>>> import numpy as np
>>> np.set_printoptions(precision=2, suppress=True, linewidth=140, floatmode="fixed")
>>> X = np.load("run16.npy")
>>> print(X)
[[-3 -2 -1]
 [ 0  1  2]
 [ 3  4  5]
 [ 6  7  8]]
>>> print([round(float(x), 2) for x in np.linalg.svd(X, compute_uv=False)[:3]])
[14.59, 2.25, 0.0]
>>> print(np.linalg.cond(X) > 100)
True
>>> print(round(float(np.linalg.norm(X, 2) / np.linalg.norm(X)), 2))
0.99
>>> print(np.argsort(-np.linalg.norm(X, axis=0).round(6), kind="stable")[:3])
[2 1 0]
>>> print(round(np.linalg.norm(X, "nuc"), 2))
16.84
>>> print(round(float(np.linalg.norm(X, 1)), 2), np.round(np.linalg.norm(X, np.inf), 2))
16.0 21.0
>>> print(np.linalg.norm(X, axis=1).argmax())
3
>>> print(round(np.linalg.norm(X) ** 2 / np.linalg.norm(X, 2) ** 2, 2))
1.02
>>> print(round(float(np.linalg.norm(X[1], 1)), 2), np.round(np.linalg.norm(X[1], np.inf), 2))
3.0 2.0
>>> print(round(float(np.linalg.norm(X, 2)), 2))
14.59
>>> print(X[1] @ X[2])
14
>>> def softmax(z):
...     e = np.exp(z - z.max(axis=-1, keepdims=True))
...     return e / e.sum(axis=-1, keepdims=True)
... 
>>> print(softmax(X[3] + 2))
[0.09 0.24 0.67]
>>> print(softmax(X).sum(axis=1))
[1.00 1.00 1.00 1.00]
>>> scores = X @ X.T / np.sqrt(3)
>>> print(softmax(scores).round(6).argmax(axis=1))
[0 3 3 3]
>>> print(np.round(softmax(scores), 2) + 0)
[[1.00 0.00 0.00 0.00]
 [0.00 0.00 0.01 0.99]
 [0.00 0.00 0.00 1.00]
 [0.00 0.00 0.00 1.00]]
>>> w1 = np.array([[3, -1, 1, 3], [0, -1, 3, 3], [2, -3, -3, 3]])
>>> c = np.array([3, 3, 2, 1])
>>> act = np.maximum(X @ w1 + c, 0)
>>> print((act > 0).mean(axis=0))
[0.75 0.25 0.50 0.75]
>>> print((act > 0).astype(int))
[[0 1 0 0]
 [1 0 0 1]
 [1 0 1 1]
 [1 0 1 1]]
>>> print(np.linalg.matrix_rank(act))
4
>>> W2 = np.array([[2, -5], [1, -3], [3, -3], [-3, 3]])
>>> print((act @ W2).round(6).argmax(axis=1))
[0 1 1 1]
>>> print(act @ W2)
[[  11  -33]
 [ -16   -5]
 [ -61   -5]
 [-103   -8]]
>>> th = np.radians(135)
>>> r_ = np.eye(3)
>>> r_[2, 2] = r_[0, 0] = np.cos(th)
>>> r_[2, 0], r_[0, 2] = -np.sin(th), np.sin(th)
>>> print(r_)
[[-0.71  0.00  0.71]
 [ 0.00  1.00  0.00]
 [-0.71  0.00 -0.71]]
>>> B = X @ r_.T
>>> print(np.allclose(X @ X.T, B @ B.T))
True
>>> print(np.allclose(np.linalg.norm(X, axis=1), np.linalg.norm(B, axis=1)))
True
>>> print(np.round(np.linalg.svd(X, compute_uv=False), 2) + 0, np.round(np.linalg.svd(B, compute_uv=False), 2) + 0)
[14.59  2.25  0.00] [14.59  2.25  0.00]
>>> W0 = np.load("dump.npy")
>>> print(W0)
[[3 0 0 0 0 0]
 [2 2 0 0 0 0]
 [1 3 2 0 0 0]
 [0 2 3 0 0 0]
 [2 0 1 0 3 0]
 [2 2 0 1 1 3]]
>>> # rows and columns are dependent
>>> print(np.allclose(W0[:-1].T @ np.linalg.lstsq(W0[:-1].T, W0[-1])[0], W0[-1]))
False
>>> print(np.linalg.lstsq(W0[:-1].T, W0[-1])[2])
4
>>> print(np.linalg.cond(W0) > 100)
True
>>> print(np.linalg.matrix_rank(W0, rtol=0.1))
5
>>> print(np.round(np.linalg.norm(W0, 2) / np.linalg.norm(W0), 2))
0.74
>>> data = np.loadtxt("mat.csv", delimiter=",")
>>> print(data)
[[ 0.02  0.02 -0.10 -0.10]
 [ 0.02  0.02 -0.10 -0.10]
 [-0.10 -0.10  0.48  0.48]
 [-0.10 -0.10  0.48  0.48]]
>>> vals, evecs = np.linalg.eigh(data)
>>> print(np.round(np.linalg.svd(data, compute_uv=False), 2) + 0)
[1.00 0.00 0.00 0.00]
>>> print(round(vals.sum(), 2), np.trace(data))
1.0 1.0
>>> print(np.abs(evecs[:, -1]))
[0.14 0.14 0.69 0.69]
>>> print(evecs @ np.diag(vals) @ evecs.T)
[[ 0.02  0.02 -0.10 -0.10]
 [ 0.02  0.02 -0.10 -0.10]
 [-0.10 -0.10  0.48  0.48]
 [-0.10 -0.10  0.48  0.48]]
>>> print(vals.round(2) + 0)
[0.00 0.00 0.00 1.00]
>>> rng = np.random.default_rng(81)
>>> lab = rng.permutation(4)
>>> print(lab)
[3 1 0 2]
>>> B = data[lab][:, lab]
>>> print(B)
[[ 0.48 -0.10 -0.10  0.48]
 [-0.10  0.02  0.02 -0.10]
 [-0.10  0.02  0.02 -0.10]
 [ 0.48 -0.10 -0.10  0.48]]
>>> print(np.trace(B))
1.0
>>> print(np.round(np.sort(np.abs(np.linalg.eigvals(B))), 2) + 0)
[0.00 0.00 0.00 1.00]
>>> print(round(float(np.linalg.norm(data)), 2))
1.0
>>> print(data.sum(axis=0))
[-0.15 -0.15  0.77  0.77]
>>> print(data - data[0])
[[ 0.00  0.00  0.00  0.00]
 [ 0.00  0.00  0.00  0.00]
 [-0.12 -0.12  0.58  0.58]
 [-0.12 -0.12  0.58  0.58]]
>>> print(data.shape)
(4, 4)
>>> print(np.round(np.linalg.svd(data, compute_uv=False), 2) + 0)
[1.00 0.00 0.00 0.00]
>>> print(data.mean(axis=0))
[-0.04 -0.04  0.19  0.19]
>>> print(round(float(np.abs(data).max()), 2))
0.48
>>> print(data.sum(axis=1))
[-0.15 -0.15  0.77  0.77]
>>> print(round(float(np.trace(np.linalg.pinv(data) @ data)), 2))
1.0
>>> print(np.allclose(data[:-1].T @ np.linalg.lstsq(data[:-1].T, data[-1])[0], data[-1]))
True
>>> print(np.linalg.lstsq(data[:-1].T, data[-1])[2])
1
>>> F = np.loadtxt("out0.csv", delimiter=",")
>>> print(F)
[[-2.00  1.00  2.00]
 [-1.00  1.00  2.00]
 [-1.00  2.00  2.00]]
>>> f, g = W0[4], W0[5]
>>> print(f @ f)
14
>>> pr = (f @ g) / (f @ f) * f
>>> print((g - pr) @ f)
0.0
>>> print(g - pr)
[ 1.00  2.00 -0.50  1.00 -0.50  3.00]
>>> print(np.linalg.matrix_rank(np.outer(f, g)))
1
>>> print(np.round(np.linalg.norm(f + g) ** 2 + np.linalg.norm(f - g) ** 2, 2))
66.0
>>> print(np.outer(f, g))
[[4 4 0 2 2 6]
 [0 0 0 0 0 0]
 [2 2 0 1 1 3]
 [0 0 0 0 0 0]
 [6 6 0 3 3 9]
 [0 0 0 0 0 0]]
